In [1]: import numpy as np

In [2]: import numpy.linalg as la

In [3]: np.set_printoptions(precision=3, suppress=True, linewidth=100)

In [4]: rd = lambda a: np.round(a, 3) + 0

In [5]: W0 = np.load("case1.npy")

In [6]: W0
Out[6]: 
array([[10, -4,  0, -3,  5, -5,  0, -4,  0, -5, -1, -5,  2,  5],
       [-1, 21,  1, -2,  1, -4, -4, -2,  1,  0, -2, -2,  4,  0],
       [-3,  2,  5,  0, -1,  1, -4,  0, -3,  5, -4,  1, -4, -2],
       [-2, -4,  5, 22, -3, -1, -3,  4, -4, -3,  0,  3,  1,  2],
       [ 0,  0,  0,  5, 30,  4,  4, -1,  3,  2, -2,  4,  5, -2],
       [-5, -4, -3, -1,  0, 26,  4,  3,  0, -3,  0, -1, -5, -3],
       [ 1,  5, -1,  4, -2,  3, 19, -4,  3, -4, -1,  5,  1, -2],
       [-5,  0,  1, -1, -1,  4, -5, 28, -1, -5, -4, -5, -2,  4],
       [ 0, -3,  0,  0, -3,  2, -3,  3,  2, -2, -1, -2, -4, -4],
       [ 2,  3, -4,  4, -3,  2,  5, -3,  1,  7,  1,  5, -3, -4],
       [ 4,  2,  1, -1,  1,  0, -3,  3,  0,  0, 26, -5, -4,  3],
       [ 4, -1, -1, -5,  1,  2,  0,  5, -2,  3,  2,  5,  2,  0],
       [ 4,  5,  3, -4,  0,  5, -3, -3, -3, -4, -3, -1,  6, -1],
       [-3, -2,  0,  2,  2,  0, -4,  5, -5,  3,  0, -1, -4, 35]])

In [7]: np.allclose(W0 @ W0.T, W0.T @ W0)
Out[7]: False

In [8]: rd(np.abs(la.eigvals(W0)).max())
Out[8]: np.float64(37.659)

In [9]: M2 = W0[0, 0] * W0[1:] - np.outer(W0[1:, 0], W0[0])

In [10]: M2
Out[10]: 
array([[  0, 206,  10, -23,  15, -45, -40, -24,  10,  -5, -21, -25,  42,   5],
       [  0,   8,  50,  -9,   5,  -5, -40, -12, -30,  35, -43,  -5, -34,  -5],
       [  0, -48,  50, 214, -20, -20, -30,  32, -40, -40,  -2,  20,  14,  30],
       [  0,   0,   0,  50, 300,  40,  40, -10,  30,  20, -20,  40,  50, -20],
       [  0, -60, -30, -25,  25, 235,  40,  10,   0, -55,  -5, -35, -40,  -5],
       [  0,  54, -10,  43, -25,  35, 190, -36,  30, -35,  -9,  55,   8, -25],
       [  0, -20,  10, -25,  15,  15, -50, 260, -10, -75, -45, -75, -10,  65],
       [  0, -30,   0,   0, -30,  20, -30,  30,  20, -20, -10, -20, -40, -40],
       [  0,  38, -40,  46, -40,  30,  50, -22,  10,  80,  12,  60, -34, -50],
       [  0,  36,  10,   2, -10,  20, -30,  46,   0,  20, 264, -30, -48,  10],
       [  0,   6, -10, -38, -10,  40,   0,  66, -20,  50,  24,  70,  12, -20],
       [  0,  66,  30, -28, -20,  70, -30, -14, -30, -20, -26,  10,  52, -30],
       [  0, -32,   0,  11,  35, -15, -40,  38, -50,  15,  -3, -25, -34, 365]])

In [11]: W0[:, 0] / W0[0, 0]
Out[11]: array([ 1. , -0.1, -0.3, -0.2,  0. , -0.5,  0.1, -0.5,  0. ,  0.2,  0.4,  0.4,  0.4, -0.3])
